>>> import numpy as np
>>> np.set_printoptions(precision=3, suppress=True, linewidth=160, sign=" ")
>>> E = np.loadtxt("m.csv", delimiter=",")
>>> print(E)
[[-0.276 -1.481 -1.712]
 [ 0.036 -0.067 -0.033]
 [-0.233 -0.03   0.072]
 [ 0.057  0.041  0.096]
 [-0.212 -0.474 -0.659]
 [ 0.01  -0.111  0.217]
 [-0.323 -0.485 -0.609]
 [-0.092 -0.654 -0.298]
 [ 0.11   0.023 -0.058]
 [ 0.068  0.211  0.134]
 [-0.207  0.033 -0.003]
 [ 0.041 -0.066  0.024]
 [-0.405 -1.431 -1.851]
 [-0.211 -1.528 -1.915]
 [-0.059 -0.102 -0.22 ]
 [-0.041 -0.454 -0.552]
 [-0.31  -1.041 -1.206]
 [-0.017 -0.052  0.078]
 [ 0.014 -0.126  0.002]]
>>> u, v = E[10], E[8]
>>> np.round(u @ u, 3)
np.float64(0.044)
>>> p = (u @ v) / (u @ u) * u
>>> print(p)
[ 0.103 -0.016  0.001]
>>> round(float(np.linalg.norm(u + v) ** 2 + np.linalg.norm(u - v) ** 2), 3)
0.12
>>> np.round(np.outer(u, v), 3) + 0
array([[-0.023, -0.005,  0.012],
       [ 0.004,  0.001, -0.002],
       [ 0.   ,  0.   ,  0.   ]])
>>> print(round(float((v - p) @ u), 3))
-0.0
>>> print(np.linalg.matrix_rank(np.outer(u, v)))
1
>>> x0 = np.array([-8, 2, 9])
>>> rhs = E @ x0
>>> np.round(np.linalg.pinv(E) @ E, 3) + 0
array([[ 1.,  0.,  0.],
       [ 0.,  1.,  0.],
       [ 0.,  0.,  1.]])
>>> print(np.linalg.solve(E.T @ E, E.T @ rhs))
[-8.  2.  9.]
>>> rng = np.random.default_rng(94830)
>>> rhs = rhs + 0.3 * rng.normal(size=19)
>>> print(rhs)
[-16.388  -0.884   2.326   0.608  -5.035   1.299  -3.798  -3.17   -1.286   1.813   1.686  -0.052 -16.593 -18.979  -1.768  -5.771 -10.56    0.595  -0.296]
>>> b, *_ = np.linalg.lstsq(E, rhs)
>>> [round(float(np.linalg.norm(np.linalg.solve(E.T @ E + lam * np.eye(3), E.T @ rhs))), 2) for lam in (0, 1, 10, 100)]
[12.15, 6.98, 4.86, 1.27]
>>> np.round(np.linalg.norm(rhs - E @ b), 3)
np.float64(0.921)
>>> b.round()
array([-8.,  2.,  9.])
>>> Ac = E - E.mean(axis=0)
>>> Uu, sv, Vt = np.linalg.svd(Ac, full_matrices=False)
>>> round((sv ** 2).sum() ** 2 / (sv ** 4).sum(), 3)
np.float64(1.052)
>>> np.linalg.matrix_rank(Ac)
np.int64(3)
>>> print(np.searchsorted(np.cumsum(sv ** 2) / (sv ** 2).sum(), 0.9) + 1)
1
>>> F = np.loadtxt("dump.csv", delimiter=",")
>>> F
array([[ 1.  ,  0.9 ,  0.81],
       [ 0.9 ,  1.  ,  0.9 ],
       [ 0.81,  0.9 ,  1.  ]])
>>> # symmetric, so the eigenvalues are real
>>> proj = np.triu(np.array([[1, 5, 1], [1, 2, 3], [4, 5, 4]]), 1) + np.eye(3)
>>> B = proj @ F @ np.linalg.inv(proj)
>>> round(np.linalg.det(B), 3)
np.float64(0.036)
>>> np.round(np.trace(B), 3), np.trace(F)
(np.float64(3.0), np.float64(3.0))
>>> feats = np.load("sample11.npy")
>>> feats
array([[ 1.461,  2.133,  1.022, -1.122, -0.118],
       [-1.095,  0.678, -0.795, -0.598, -2.52 ],
       [-0.913, -0.887,  0.369, -2.609,  0.661],
       [-2.191,  1.355,  1.128,  0.668,  0.802],
       [ 0.183, -1.169,  2.432,  0.362, -1.247]])
>>> feats.sum(axis=0)
array([-2.556,  2.109,  4.156, -3.299, -2.421])
>>> np.linalg.svd(feats, compute_uv=False)
array([ 3.,  3.,  3.,  3.,  3.])
>>> print(np.unravel_index(np.abs(feats).argmax(), feats.shape))
(np.int64(2), np.int64(3))
